$ ipython --no-banner

In [1]: import numpy as np

In [2]: np.set_printoptions(precision=1, suppress=True, linewidth=140, floatmode="fixed")

In [3]: tidy = lambda a: np.round(a, 1) + 0

In [4]: J = np.load("m.npy")

In [5]: tidy(J)
Out[5]: 
array([[-0.2, -0.4,  0.4, -0.1],
       [-0.1, -0.3, -0.1,  0.2],
       [-0.4, -0.6, -0.2,  0.0],
       [ 0.0,  0.1, -0.3, -0.5],
       [ 0.3, -0.2,  0.1, -0.2],
       [-0.2, -0.3,  0.0,  0.2],
       [ 0.4, -0.4,  0.1,  0.3],
       [-0.5,  0.0,  0.1,  0.0],
       [ 0.0, -0.2, -0.5,  0.1],
       [-0.5,  0.2,  0.1,  0.1],
       [ 0.1, -0.2,  0.5, -0.5],
       [ 0.1,  0.3,  0.4,  0.4]])

In [6]: tidy(J.T @ J)
Out[6]: 
array([[1.0, 0.0, 0.0, 0.0],
       [0.0, 1.0, 0.0, 0.0],
       [0.0, 0.0, 1.0, 0.0],
       [0.0, 0.0, 0.0, 1.0]])

In [7]: z = J[:, 3] > np.median(J[:, 3])

In [8]: r0 = J[z].mean(axis=0) - J[~z].mean(axis=0)

In [9]: print(tidy(r0))
[ 0.1  0.1 -0.1  0.4]

In [10]: (((J - J.mean(axis=0)) @ r0 > 0) == z).mean()
Out[10]: np.float64(1.0)

In [11]: ((J - J.mean(axis=0)) @ r0 > 0).astype(int)
Out[11]: array([0, 1, 0, 0, 0, 1, 1, 0, 1, 1, 0, 1])

In [12]: X = np.load("test19.npy")

In [13]: X
Out[13]: 
array([[ 0,  0,  8,  0,  0,  0],
       [-7, -3, -6,  0,  0,  0],
       [-9,  9,  4,  0,  0,  0],
       [ 0,  0,  8,  0,  0,  0],
       [-7, -3, -6,  0,  0,  0],
       [-9,  9,  4,  0,  0,  0]])

In [14]: left, s, Vt = np.linalg.svd(X)

In [15]: evecs = Vt[:(s > 1e-8).sum()]

In [16]: rng = np.random.default_rng(25771)

In [17]: x0 = X[1] + -3 * X[3] + rng.integers(2) * np.eye(6)[0]

In [18]: x0
Out[18]: array([ -6.0,  -3.0, -30.0,   0.0,   0.0,   0.0])

In [19]: tidy(np.linalg.norm(x0 - evecs.T @ evecs @ x0))
Out[19]: np.float64(0.0)

In [20]: np.linalg.matrix_rank(np.vstack([X, x0]))
Out[20]: np.int64(3)

In [21]: print(np.allclose(evecs.T @ evecs @ x0, x0))
True

In [22]: tidy(np.linalg.det(X))
Out[22]: np.float64(0.0)

In [23]: (X - X.T) / 2
Out[23]: 
array([[ 0.0,  3.5,  8.5,  0.0,  3.5,  4.5],
       [-3.5,  0.0, -7.5,  0.0,  1.5, -4.5],
       [-8.5,  7.5,  0.0, -4.0,  3.0, -2.0],
       [ 0.0,  0.0,  4.0,  0.0,  0.0,  0.0],
       [-3.5, -1.5, -3.0,  0.0,  0.0,  0.0],
       [-4.5,  4.5,  2.0,  0.0,  0.0,  0.0]])

In [24]: np.linalg.matrix_power(X, 2)
Out[24]: 
array([[ -72,   72,   32,    0,    0,    0],
       [  75,  -45,  -62,    0,    0,    0],
       [ -99,    9, -110,    0,    0,    0],
       [ -72,   72,   32,    0,    0,    0],
       [  75,  -45,  -62,    0,    0,    0],
       [ -99,    9, -110,    0,    0,    0]])

In [25]: np.trace(X)
Out[25]: np.int64(1)

In [26]: tidy(np.abs(np.linalg.eigvals(X)).max())
Out[26]: np.float64(12.0)
